% python3 -q
>>> import numpy as np
>>> from numpy import linalg as LA
>>> np.set_printoptions(suppress=True, linewidth=100)
>>> A = np.load("x.npy")
>>> A
array([[ 1,  1,  7,  7],
       [ 3,  1, 21,  7],
       [ 7,  7,  3,  3],
       [21,  7,  9,  3]])
>>> Q, evecs = LA.qr(A[:, :1])[0], LA.qr(A[:, 1:])[0]
>>> sv = LA.svd(Q.T @ evecs, compute_uv=False)
>>> print(round(LA.norm(Q @ Q.T - evecs @ evecs.T, 2), 2))
1.0
>>> round(LA.det(A), 2)
np.float64(8464.0)
>>> np.allclose(A, A.T)
False
>>> np.round(np.abs(LA.eigvals(A)).max(), 2)
np.float64(24.78)
>>> Q, Rm = LA.qr(A)
>>> round(np.trace(Q @ Q.T), 2)
np.float64(4.0)
>>> np.round(np.abs(np.diag(Rm)), 2)
array([22.36,  4.47, 20.57,  4.11])
>>> np.round(Q.T @ Q, 2) + 0
array([[1., 0., 0., 0.],
       [0., 1., 0., 0.],
       [0., 0., 1., 0.],
       [0., 0., 0., 1.]])
>>> Rm.round(2)
array([[-22.36,  -8.94, -12.52,  -5.01],
       [  0.  ,   4.47,   0.  ,   2.5 ],
       [  0.  ,   0.  , -20.57,  -8.23],
       [  0.  ,   0.  ,   0.  ,  -4.11]])
>>> m1 = np.loadtxt("dump.csv", delimiter=",")
>>> m1
array([[ 1.,  1., -1., -1.,  1.,  1., -1., -1.],
       [ 1., -1., -1.,  1.,  1., -1., -1.,  1.],
       [ 1.,  1., -1., -1., -1., -1.,  1.,  1.],
       [ 1.,  1.,  1.,  1.,  1.,  1.,  1.,  1.],
       [ 1., -1., -1.,  1., -1.,  1.,  1., -1.],
       [ 1., -1.,  1., -1., -1.,  1., -1.,  1.],
       [ 1., -1.,  1., -1.,  1., -1.,  1., -1.],
       [ 1.,  1.,  1.,  1., -1., -1., -1., -1.]])
>>> rng = np.random.default_rng(708041)
>>> idx = rng.permutation(8)
>>> A2 = m1[:, idx] * rng.choice([-1, 1], 8)
>>> A2
array([[ 1., -1., -1.,  1., -1., -1.,  1.,  1.],
       [ 1.,  1.,  1., -1.,  1., -1.,  1.,  1.],
       [ 1.,  1., -1., -1., -1.,  1., -1.,  1.],
       [ 1.,  1.,  1.,  1., -1., -1., -1., -1.],
       [ 1., -1.,  1.,  1.,  1.,  1., -1.,  1.],
       [ 1.,  1., -1.,  1.,  1.,  1.,  1., -1.],
       [ 1., -1., -1., -1.,  1., -1., -1., -1.],
       [ 1., -1.,  1., -1., -1.,  1.,  1., -1.]])
>>> U, _, Vh = LA.svd(m1.T @ A2)
>>> U @ Vh
array([[ 1.,  0.,  0.,  0.,  0.,  0.,  0.,  0.],
       [ 0.,  0.,  0.,  0., -1.,  0.,  0.,  0.],
       [ 0.,  0.,  0.,  0.,  0.,  0.,  0., -1.],
       [ 0.,  0.,  1.,  0.,  0.,  0.,  0.,  0.],
       [ 0.,  0.,  0.,  0.,  0., -1.,  0.,  0.],
       [ 0.,  0.,  0.,  1.,  0.,  0.,  0.,  0.],
       [ 0.,  0.,  0.,  0.,  0.,  0., -1.,  0.],
       [ 0.,  1.,  0.,  0.,  0.,  0.,  0.,  0.]])
